% ipython --no-banner

In [1]: import numpy as np

In [2]: import numpy.linalg as la

In [3]: np.set_printoptions(suppress=True, linewidth=120)

In [4]: def rnd(a):
   ...:     return np.round(a, 3) + 0
   ...: 

In [5]: W0 = np.load("arr.npy")

In [6]: W0
Out[6]: 
array([[  0.247,   4.875,  -3.309,  -0.731,   3.669],
       [  2.627,  -1.227,  -1.844,  -3.353,  -4.611],
       [  3.922,   8.75 ,   1.968,   2.256,   5.348],
       [ -1.167,  -3.021,  -7.221,  -7.46 ,  -4.963],
       [ -0.336,  -6.18 ,  -5.751, -11.443, -10.286],
       [ -2.303,  -2.616,  -3.726,  -4.303,  -2.578],
       [ -6.857,  -2.347,  -3.663,  -7.14 ,  -0.474],
       [  5.611,   9.31 ,   0.622,   4.277,   5.706],
       [ -2.091,  -5.568,  -3.57 , -10.287,  -8.139],
       [  5.531,   4.257,  -0.787,  -0.968,  -0.949],
       [ 13.269,   6.625,  -7.496,   1.362,  -2.768],
       [ -4.302,  -2.576, -11.016,  -8.352,  -2.462],
       [  6.917,   9.124,   3.168,   4.665,   4.591],
       [  2.992,   8.851,  -6.488,   4.651,   7.956],
       [ -3.577,   3.374,   4.875,   2.182,   5.837],
       [  0.392,   7.879,  -1.348,  -0.44 ,   6.101],
       [  2.393,  -6.377,  -8.39 ,  -9.753, -11.366],
       [  3.957,  -2.395,  -2.641,  -4.965,  -7.263],
       [ 15.757,  16.241,   4.459,  12.968,   8.242],
       [ 13.994,  12.918,  -0.588,   8.445,   4.911],
       [  7.906,   3.567,   0.809,  -0.808,  -3.286],
       [ -2.832,   3.793,  -4.004,  -0.107,   5.301],
       [ -0.841,  -1.616,  -5.088,  -8.058,  -4.465],
       [  5.36 ,  -3.782,  -3.621,  -5.053,  -9.406],
       [ -5.554,  -2.327,  -0.385,  -6.737,  -1.465],
       [  5.17 ,  -4.874, -10.347, -11.994, -12.983],
       [  1.344,   2.705,  -3.346,  -2.42 ,   0.229],
       [ -1.66 ,  -9.584,  -9.41 , -14.192, -13.261],
       [  1.759,   1.95 ,   1.914,  -1.54 ,  -0.725],
       [  1.311,  -3.369,  -7.785,  -8.595,  -7.525],
       [  1.322,   4.308,  -1.014,   1.034,   3.077],
       [ 10.928,   7.733,  -0.466,   4.064,   0.56 ],
       [ -3.198,   0.508,  -5.134,  -3.562,   1.194],
       [  3.201,  -1.945,  -9.182,  -7.56 ,  -7.045],
       [ 14.879,  11.55 ,   6.45 ,  10.346,   3.443],
       [  4.206,   6.331,  -1.82 ,   1.911,   3.234],
       [  5.467,   9.068,   3.638,   6.014,   6.188]])

In [7]: u, g = W0[28], W0[17]

In [8]: rnd(u @ u)
Out[8]: np.float64(13.457)

In [9]: p = (u @ g) / (u @ u) * u

In [10]: la.matrix_rank(np.outer(u, g))
Out[10]: np.int64(1)

In [11]: rnd(p)
Out[11]: array([ 1.326,  1.47 ,  1.443, -1.161, -0.547])

In [12]: rnd(g - p)
Out[12]: array([ 2.631, -3.865, -4.084, -3.804, -6.716])

In [13]: proj = W0 @ la.solve(W0.T @ W0, W0.T)

In [14]: rnd(la.eigvalsh(proj))
Out[14]: 
array([0., 0., 0., 0., 0., 0., 0., 0., 0., 0., 0., 0., 0., 0., 0., 0., 0., 0., 0., 0., 0., 0., 0., 0., 0., 0., 0., 0.,
       0., 0., 0., 0., 1., 1., 1., 1., 1.])

In [15]: x0 = np.array([2, 2, 2, 0, 3])

In [16]: target = W0 @ x0

In [17]: c, lr = np.zeros(5), 1 / la.norm(W0, 2) ** 2

In [18]: for i in range(5):
    ...:     c -= lr * W0.T @ (W0 @ c - target)
    ...:     if i % 1 == 0: print(i, round(la.norm(W0 @ c - target), 3))
    ...: 
0 22.046
1 20.778
2 19.868
3 19.147
4 18.532

In [19]: rnd(la.cond(W0))
Out[19]: np.float64(238.88)

In [20]: F = np.loadtxt("sample11.csv", delimiter=",")

In [21]: F
Out[21]: 
array([[ -1.739,  -0.013,  -9.125,  -1.043,   5.719],
       [  8.376,   0.732,  -0.626,   0.308,  -2.556],
       [ -9.472,   1.62 ,   0.987,   6.486,  -7.346],
       [-11.865,   3.076,  -2.793,   9.858, -10.012],
       [ 10.476,   0.097,   8.066,  -0.785,  -4.816],
       [ 21.77 ,   5.34 , -15.105,   6.237,  -9.436],
       [ -6.808,   1.694,   3.194,   6.093,  -8.364],
       [ -3.601,  -2.058,   3.917,  -3.977,   5.252],
       [-14.97 ,  -2.859,   6.136,  -2.867,   5.759],
       [  0.003,   0.723,   1.069,   2.069,  -3.655],
       [ -0.717,  -0.933,   9.825,  -0.963,  -2.488],
       [  6.842,   0.302,   7.807,   0.666,  -5.83 ],
       [ -7.44 ,   2.468, -10.261,   5.757,  -2.553],
       [  7.433,   1.281,  -4.224,   1.413,  -2.5  ],
       [ -6.07 ,  -4.456,   6.24 ,  -8.976,  12.406],
       [ -3.998,   1.814,  -4.434,   4.585,  -3.91 ],
       [-26.477,  -4.97 ,  13.657,  -4.735,   9.149],
       [  5.592,  -2.945,   4.003,  -7.844,   8.889],
       [  5.351,   4.284,  -5.139,   8.91 , -12.979],
       [ 13.148,   1.711,  -6.956,   0.793,  -1.991],
       [  0.418,   3.154,  -0.979,   7.555, -10.662],
       [  1.694,   0.881,  -5.423,   1.028,   0.401],
       [  7.862,   1.425, -11.572,   0.239,   2.3  ],
       [ 12.311,   2.928,  -7.617,   4.083,  -6.506],
       [ -3.564,  -4.306,   4.803,  -9.363,  12.71 ],
       [  6.374,   0.78 ,  -3.974,  -0.706,   0.863]])

In [22]: rnd(la.norm(F, 2) / la.norm(F))
Out[22]: np.float64(0.781)
